$ ipython --no-banner

In [1]: import numpy as np

In [2]: import numpy.linalg as la

In [3]: np.set_printoptions(suppress=True, linewidth=120)

In [4]: X = np.arange(72).reshape(9, 8) + 5

In [5]: print(X)
[[ 5  6  7  8  9 10 11 12]
 [13 14 15 16 17 18 19 20]
 [21 22 23 24 25 26 27 28]
 [29 30 31 32 33 34 35 36]
 [37 38 39 40 41 42 43 44]
 [45 46 47 48 49 50 51 52]
 [53 54 55 56 57 58 59 60]
 [61 62 63 64 65 66 67 68]
 [69 70 71 72 73 74 75 76]]

In [6]: U, sv, VT = la.svd(X)

In [7]: print(sv.round(2) + 0)
[386.16   8.82   0.     0.     0.     0.     0.     0.  ]

In [8]: print(np.argmax(sv[:-1] / (sv[1:] + 1e-6)) + 1)
2

In [9]: B = U[:, :2] @ np.diag(sv[:2]) @ VT[:2]

In [10]: print(la.matrix_rank(X, rtol=0.05))
1

In [11]: print(la.matrix_rank(B))
2

In [12]: print(round(np.abs(X - B).max(), 2))
0.0

In [13]: print(la.matrix_rank(X, rtol=0.1))
1

In [14]: print(round(la.norm(X, 2) / la.norm(X), 2))
1.0

In [15]: print(np.argsort(-la.norm(X, axis=0).round(6), kind="stable")[:3])
[7 6 5]

In [16]: print([round(float(x), 2) for x in la.svd(X, compute_uv=False)[:3]])
[386.16, 8.82, 0.0]

In [17]: print(la.cond(X) > 100)
True

In [18]: print(la.lstsq(X[:-1].T, X[-1])[2])
2

In [19]: print(np.allclose(X[:-1].T @ la.lstsq(X[:-1].T, X[-1])[0], X[-1]))
True

In [20]: vec = np.array([5, 2, 3, 2, 5, 1, 5, 4])

In [21]: print((X @ vec).argmax())
8

In [22]: print(X @ np.eye(8)[1])
[ 6. 14. 22. 30. 38. 46. 54. 62. 70.]

In [23]: print(X * vec)
[[ 25  12  21  16  45  10  55  48]
 [ 65  28  45  32  85  18  95  80]
 [105  44  69  48 125  26 135 112]
 [145  60  93  64 165  34 175 144]
 [185  76 117  80 205  42 215 176]
 [225  92 141  96 245  50 255 208]
 [265 108 165 112 285  58 295 240]
 [305 124 189 128 325  66 335 272]
 [345 140 213 144 365  74 375 304]]

In [24]: print((X * vec).sum(axis=1))
[ 232  448  664  880 1096 1312 1528 1744 1960]

In [25]: print(X @ np.ones(8))
[ 68. 132. 196. 260. 324. 388. 452. 516. 580.]

In [26]: U, sv, VT = la.svd(X)

In [27]: V = VT[:(sv > 1e-8).sum()]

In [28]: rng = np.random.default_rng(925019)

In [29]: vec = X[2] + 4 * X[1] + rng.integers(2) * np.eye(8)[7]

In [30]: print(vec)
[ 73.  78.  83.  88.  93.  98. 103. 108.]

In [31]: print(np.allclose(V.T @ V @ vec, vec))
True

In [32]: print(round(la.norm(vec - V.T @ V @ vec), 2))
0.0

In [33]: print(np.round(np.diag(V.T @ V), 2))
[0.42 0.27 0.18 0.13 0.13 0.18 0.27 0.42]

In [34]: W0 = np.loadtxt("dump.csv", delimiter=",")

In [35]: print(W0)
[[2. 0. 0. 1.]
 [0. 2. 2. 0.]
 [0. 0. 2. 2.]
 [0. 0. 0. 3.]]

In [36]: Q, V = la.qr(W0[:, :2])[0], la.qr(W0[:, 2:])[0]

In [37]: sv = la.svd(Q.T @ V, compute_uv=False)

In [38]: print(np.round(np.degrees(np.arccos(sv.clip(0, 1))), 2))
[39.42 74.68]

In [39]: print(sv.round(2))
[0.77 0.26]

In [40]: theta = np.radians(120)

In [41]: r_ = np.eye(4)

In [42]: r_[2, 2] = r_[1, 1] = np.cos(theta)

In [43]: r_[2, 1], r_[1, 2] = -np.sin(theta), np.sin(theta)

In [44]: print(r_.round(2))
[[ 1.    0.    0.    0.  ]
 [ 0.   -0.5   0.87  0.  ]
 [ 0.   -0.87 -0.5   0.  ]
 [ 0.    0.    0.    1.  ]]

In [45]: B = W0 @ r_.T

In [46]: print(np.round(la.svd(W0, compute_uv=False), 2), np.round(la.svd(B, compute_uv=False), 2))
[4.07 2.96 1.91 1.05] [4.07 2.96 1.91 1.05]

In [47]: print(np.allclose(la.norm(W0, axis=1), la.norm(B, axis=1)))
True

In [48]: print(round(float(la.det(r_)), 2), round(np.trace(r_), 2))
1.0 1.0

In [49]: print(np.round(np.abs(B - W0).max(axis=0), 2))
[0.   1.73 4.73 0.  ]

In [50]: Q, V = la.qr(r_[:, :1])[0], la.qr(r_[:, 1:])[0]

In [51]: sv = la.svd(Q.T @ V, compute_uv=False)

In [52]: print((sv > 0.9).sum())
0

In [53]: print(sv.round(2) + 0)
[0.]

In [54]: vec = np.array([-1, -2, 1, 0])

In [55]: print(W0 @ np.ones(4))
[3. 4. 4. 3.]

In [56]: print(W0 @ (2 * vec))
[-4. -4.  4.  0.]

In [57]: print(W0 * vec)
[[-2. -0.  0.  0.]
 [-0. -4.  2.  0.]
 [-0. -0.  2.  0.]
 [-0. -0.  0.  0.]]

In [58]: print(np.sign((W0 @ vec).round(6)))
[-1. -1.  1.  0.]

In [59]: m1 = np.load("test3.npy")

In [60]: print(m1)
[[ 105    4   -1    1   -4    0    1    1    2]
 [  -5  102    0    0   -5   -3    5    4    1]
 [   3    1  -84   -2   -5    1   -5   -5    3]
 [   1    4   -4   -2    3    5   -3   -4   -3]
 [  -3    1    0    5   36    2    3    2   -2]
 [  -4   -3    3   -1    3   43    4   -2   -2]
 [   5   -5    0    3   -1    3 -101    4    3]
 [   4    5    5    1    1   -1   -4  103    3]
 [  -3   -4    1    5   -5    5   -4    1    2]]

In [61]: z = rng.permutation(9)

In [62]: B = m1[:, z] * rng.choice([-1, 1], 9)

In [63]: print(B)
[[   0   -4   -1   -1    4    1  105    2    1]
 [   3 -102    0   -5    5    4   -5    1    0]
 [  -1   -1    2    5    5   -5    3    3   84]
 [  -5   -4    2    3   -3   -4    1   -3    4]
 [  -2   -1   -5   -3  -36    2   -3   -2    0]
 [ -43    3    1   -4   -3   -2   -4   -2   -3]
 [  -3    5   -3  101    1    4    5    3    0]
 [   1   -5   -1    4   -1  103    4    3   -5]
 [  -5    4   -5    4    5    1   -3    2   -1]]

In [64]: U, _, VT = la.svd(m1.T @ B)

In [65]: print(np.round(U @ VT, 2) + 0)
[[ 0.  0.  0.  0.  0.  0.  1.  0.  0.]
 [ 0. -1.  0.  0.  0.  0.  0.  0.  0.]
 [ 0.  0.  0.  0.  0.  0.  0.  0. -1.]
 [ 0.  0. -1.  0.  0.  0.  0.  0.  0.]
 [ 0.  0.  0.  0. -1.  0.  0.  0.  0.]
 [-1.  0.  0.  0.  0.  0.  0.  0.  0.]
 [ 0.  0.  0. -1.  0.  0.  0.  0.  0.]
 [ 0.  0.  0.  0.  0.  1.  0.  0.  0.]
 [ 0.  0.  0.  0.  0.  0.  0.  1.  0.]]

In [66]: print(z)
[5 1 3 6 4 7 0 8 2]

In [67]: u = np.array([1, 1])

In [68]: print(np.correlate(m1[0], m1[4], "full"))
[-210  202  325  218 3795  662  -28  128 -449  -24   48   38   89   11   -2   -1   -6]

In [69]: u = np.array([3, 0, 2, -3, 0, 1, -1, 1, -3])

In [70]: B = m1 + np.outer(u, np.eye(9)[3])

In [71]: print(B)
[[ 105.    4.   -1.    4.   -4.    0.    1.    1.    2.]
 [  -5.  102.    0.    0.   -5.   -3.    5.    4.    1.]
 [   3.    1.  -84.    0.   -5.    1.   -5.   -5.    3.]
 [   1.    4.   -4.   -5.    3.    5.   -3.   -4.   -3.]
 [  -3.    1.    0.    5.   36.    2.    3.    2.   -2.]
 [  -4.   -3.    3.    0.    3.   43.    4.   -2.   -2.]
 [   5.   -5.    0.    2.   -1.    3. -101.    4.    3.]
 [   4.    5.    5.    2.    1.   -1.   -4.  103.    3.]
 [  -3.   -4.    1.    2.   -5.    5.   -4.    1.    2.]]

In [72]: print(np.allclose(B @ B.T, B.T @ B))
False

In [73]: print((B - B.T) / 2)
[[ 0.   4.5 -2.   1.5 -0.5  2.  -2.  -1.5  2.5]
 [-4.5  0.  -0.5 -2.  -3.   0.   5.  -0.5  2.5]
 [ 2.   0.5  0.   2.  -2.5 -1.  -2.5 -5.   1. ]
 [-1.5  2.  -2.   0.  -1.   2.5 -2.5 -3.  -2.5]
 [ 0.5  3.   2.5  1.   0.  -0.5  2.   0.5  1.5]
 [-2.   0.   1.  -2.5  0.5  0.   0.5 -0.5 -3.5]
 [ 2.  -5.   2.5  2.5 -2.  -0.5  0.   4.   3.5]
 [ 1.5  0.5  5.   3.  -0.5  0.5 -4.   0.   1. ]
 [-2.5 -2.5 -1.   2.5 -1.5  3.5 -3.5 -1.   0. ]]

In [74]: print(np.trace(B))
201.0

In [75]: B = m1 / la.norm(m1, axis=1, keepdims=True)

In [76]: cov = B @ B.T

In [77]: print((np.abs(cov) > 0.9).astype(int))
[[1 0 0 0 0 0 0 0 0]
 [0 1 0 0 0 0 0 0 0]
 [0 0 1 0 0 0 0 0 0]
 [0 0 0 1 0 0 0 0 0]
 [0 0 0 0 1 0 0 0 0]
 [0 0 0 0 0 1 0 0 0]
 [0 0 0 0 0 0 1 0 0]
 [0 0 0 0 0 0 0 1 0]
 [0 0 0 0 0 0 0 0 1]]

In [78]: print(np.argwhere(np.triu(np.abs(cov) > 0.95, 1)))
[]

In [79]: print((cov - 2 * np.eye(9)).round(6).argmax(axis=1))
[3 3 3 5 3 3 8 1 5]

In [80]: print(np.round(la.norm(B, axis=1), 2))
[1. 1. 1. 1. 1. 1. 1. 1. 1.]

In [81]: E = np.load("m.npy")

In [82]: print(E.round(2) + 0)
[[-13.51 -40.41   1.14 -32.9   -0.59  -1.05  12.33 -51.94 -50.67 -10.05]
 [-11.91 -33.58   1.39 -28.16   0.4   -0.22  10.18 -42.76 -42.4   -9.31]
 [-10.91 -29.44   1.48 -25.21   0.93   0.22   8.82 -37.16 -37.33  -8.83]
 [ -8.9  -21.37   1.49 -19.29   1.73   0.85   6.01 -26.19 -27.31  -7.79]
 [ -7.2  -15.01   1.28 -14.34   2.05   1.07   3.61 -17.49 -19.22  -6.8 ]
 [ -4.66  -7.19   0.56  -7.55   1.65   0.69   0.44  -6.87  -8.92  -4.96]
 [ -4.25  -6.2    0.41  -6.58   1.48   0.56   0.05  -5.58  -7.57  -4.6 ]
 [ -4.1   -5.85   0.36  -6.23   1.41   0.5   -0.08  -5.14  -7.1   -4.46]
 [ -3.4   -4.45   0.12  -4.77   1.08   0.26  -0.57  -3.42  -5.19  -3.79]
 [ -3.39  -4.43   0.12  -4.75   1.07   0.26  -0.57  -3.4   -5.17  -3.78]
 [ -2.67  -3.23  -0.08  -3.42   0.71   0.03  -0.85  -2.08  -3.56  -3.02]
 [  0.06   0.07   0.02   0.06   0.     0.02   0.05   0.03   0.06   0.07]
 [  0.96   1.14   0.35   0.92   0.09   0.37   0.77   0.41   0.94   1.09]
 [  1.06   1.27   0.39   1.01   0.11   0.42   0.86   0.45   1.04   1.2 ]
 [  2.16   2.69   0.95   1.98   0.43   1.04   1.87   0.99   2.13   2.41]
 [  3.67   4.92   1.91   3.28   1.13   2.16   3.39   1.97   3.77   4.02]
 [  7.59  11.82   4.99   6.76   3.92   5.94   7.49   5.82   8.91   7.93]
 [ 10.7   18.18   7.78   9.72   6.73   9.45  10.69  10.01  13.79  10.83]
 [ 19.74  39.35  16.63  19.18  16.38  20.89  19.42  26.    30.75  18.65]
 [ 21.14  42.87  18.05  20.74  17.99  22.75  20.69  28.83  33.64  19.8 ]
 [ 26.29  56.28  23.37  26.66  24.13  29.76  25.25  39.9   44.78  23.95]
 [ 29.59  65.16  26.83  30.58  28.19  34.35  28.06  47.43  52.24  26.55]
 [ 35.11  80.41  32.66  37.32  35.13  42.14  32.59  60.64  65.18  30.81]]

In [83]: def softmax(z):
    ...:     e = np.exp(z - z.max(axis=-1, keepdims=True))
    ...:     return e / e.sum(axis=-1, keepdims=True)
    ...: 

In [84]: print(np.round(softmax(E[10] + 3), 2))
[0.01 0.01 0.19 0.01 0.43 0.22 0.09 0.03 0.01 0.01]

In [85]: print(np.round(softmax(E[10]), 2))
[0.01 0.01 0.19 0.01 0.43 0.22 0.09 0.03 0.01 0.01]

In [86]: S = E @ E.T / np.sqrt(10)

In [87]: print(np.round(softmax(S)[10] @ E, 2))
[-13.51 -40.41   1.14 -32.9   -0.59  -1.05  12.33 -51.94 -50.67 -10.05]

In [88]: U, sv, VT = la.svd(E)

In [89]: V = VT[:(sv > 1e-8).sum()]

In [90]: vec = E[7] + 5 * E[20] + rng.integers(2) * np.eye(10)[6]

In [91]: print(vec.round(2))
[127.34 275.54 117.23 127.08 122.08 149.33 127.14 194.38 216.79 115.32]

In [92]: print(np.allclose(V.T @ V @ vec, vec))
False

In [93]: print(la.matrix_rank(np.vstack([E, vec])))
4

In [94]: print(np.round(np.diag(V.T @ V), 2))
[0.21 0.28 0.17 0.26 0.3  0.27 0.38 0.48 0.31 0.36]

In [95]: vec = np.array([0, -3, -2, -1, 2, 2, 2, 0, -2])

In [96]: y = m1 @ vec

In [97]: print(y)
[ -21 -314  143   14   78  108 -192  -40   -7]

In [98]: print(np.round(la.solve(m1.T, m1[8]), 2) + 0)
[0. 0. 0. 0. 0. 0. 0. 0. 1.]

In [99]: print(np.round(la.solve(m1, 4 * y), 2) + 0)
[  0. -12.  -8.  -4.   8.   8.   8.   0.  -8.]

In [100]: B = np.array([[0, -7, 9],
     ...:     [6, -6, -8],
     ...:     [2, -6, 0],
     ...:     [1, 7, -7],
     ...:     [-1, -4, -7],
     ...:     [-9, -3, -8],
     ...:     [-6, 3, -7],
     ...:     [-1, 6, -4],
     ...:     [2, 9, -7],
     ...:     [5, 7, -4]])

In [101]: print(np.vstack([E, B.T]).shape)
(26, 10)

In [102]: K = np.loadtxt("layer10.csv", delimiter=",")

In [103]: print(K)
[[0. 0. 0. 1. 0. 0. 0. 0. 0. 0. 0.]
 [0. 0. 7. 0. 0. 0. 0. 0. 0. 0. 0.]
 [0. 0. 0. 0. 0. 0. 0. 0. 0. 0. 8.]
 [0. 0. 0. 0. 0. 0. 0. 0. 0. 0. 0.]
 [0. 0. 0. 0. 0. 0. 0. 0. 0. 0. 0.]
 [0. 1. 0. 0. 0. 0. 0. 0. 0. 0. 0.]
 [4. 0. 0. 0. 0. 0. 0. 0. 0. 0. 0.]
 [0. 0. 0. 0. 0. 0. 0. 8. 0. 0. 0.]
 [0. 0. 0. 0. 0. 0. 0. 0. 0. 6. 0.]
 [0. 0. 0. 0. 0. 0. 4. 0. 0. 0. 0.]
 [0. 0. 0. 0. 0. 4. 0. 0. 0. 0. 0.]]

In [104]: print(round(np.abs(la.eigvals(K)).max(), 2))
8.0

In [105]: print((K + K.T) / 2)
[[0.  0.  0.  0.5 0.  0.  2.  0.  0.  0.  0. ]
 [0.  0.  3.5 0.  0.  0.5 0.  0.  0.  0.  0. ]
 [0.  3.5 0.  0.  0.  0.  0.  0.  0.  0.  4. ]
 [0.5 0.  0.  0.  0.  0.  0.  0.  0.  0.  0. ]
 [0.  0.  0.  0.  0.  0.  0.  0.  0.  0.  0. ]
 [0.  0.5 0.  0.  0.  0.  0.  0.  0.  0.  2. ]
 [2.  0.  0.  0.  0.  0.  0.  0.  0.  2.  0. ]
 [0.  0.  0.  0.  0.  0.  0.  8.  0.  0.  0. ]
 [0.  0.  0.  0.  0.  0.  0.  0.  0.  3.  0. ]
 [0.  0.  0.  0.  0.  0.  2.  0.  3.  0.  0. ]
 [0.  0.  4.  0.  0.  2.  0.  0.  0.  0.  0. ]]

In [106]: print(K @ K)
[[ 0.  0.  0.  0.  0.  0.  0.  0.  0.  0.  0.]
 [ 0.  0.  0.  0.  0.  0.  0.  0.  0.  0. 56.]
 [ 0.  0.  0.  0.  0. 32.  0.  0.  0.  0.  0.]
 [ 0.  0.  0.  0.  0.  0.  0.  0.  0.  0.  0.]
 [ 0.  0.  0.  0.  0.  0.  0.  0.  0.  0.  0.]
 [ 0.  0.  7.  0.  0.  0.  0.  0.  0.  0.  0.]
 [ 0.  0.  0.  4.  0.  0.  0.  0.  0.  0.  0.]
 [ 0.  0.  0.  0.  0.  0.  0. 64.  0.  0.  0.]
 [ 0.  0.  0.  0.  0.  0. 24.  0.  0.  0.  0.]
 [16.  0.  0.  0.  0.  0.  0.  0.  0.  0.  0.]
 [ 0.  4.  0.  0.  0.  0.  0.  0.  0.  0.  0.]]

In [107]: assert K == K.T
Traceback (most recent call last):
  Cell In[107], line 1
    assert K == K.T
ValueError: The truth value of an array with more than one element is ambiguous. Use a.any() or a.all()


In [108]: print(np.trace(K))
8.0

In [109]: print(np.allclose(K @ K.T, K.T @ K))
False

In [110]: print(np.round(la.matrix_power(K, 4), 2))
[[   0.    0.    0.    0.    0.    0.    0.    0.    0.    0.    0.]
 [   0.  224.    0.    0.    0.    0.    0.    0.    0.    0.    0.]
 [   0.    0.  224.    0.    0.    0.    0.    0.    0.    0.    0.]
 [   0.    0.    0.    0.    0.    0.    0.    0.    0.    0.    0.]
 [   0.    0.    0.    0.    0.    0.    0.    0.    0.    0.    0.]
 [   0.    0.    0.    0.    0.  224.    0.    0.    0.    0.    0.]
 [   0.    0.    0.    0.    0.    0.    0.    0.    0.    0.    0.]
 [   0.    0.    0.    0.    0.    0.    0. 4096.    0.    0.    0.]
 [   0.    0.    0.   96.    0.    0.    0.    0.    0.    0.    0.]
 [   0.    0.    0.    0.    0.    0.    0.    0.    0.    0.    0.]
 [   0.    0.    0.    0.    0.    0.    0.    0.    0.    0.  224.]]

In [111]: print(np.round(np.sort(np.abs(la.eigvals(K))), 2))
[0.   0.   0.   0.   0.   0.   3.87 3.87 3.87 3.87 8.  ]

In [112]: print(np.allclose(K, K.T))
False

In [113]: K.inv()
Traceback (most recent call last):
  Cell In[113], line 1
    K.inv()
AttributeError: 'numpy.ndarray' object has no attribute 'inv'
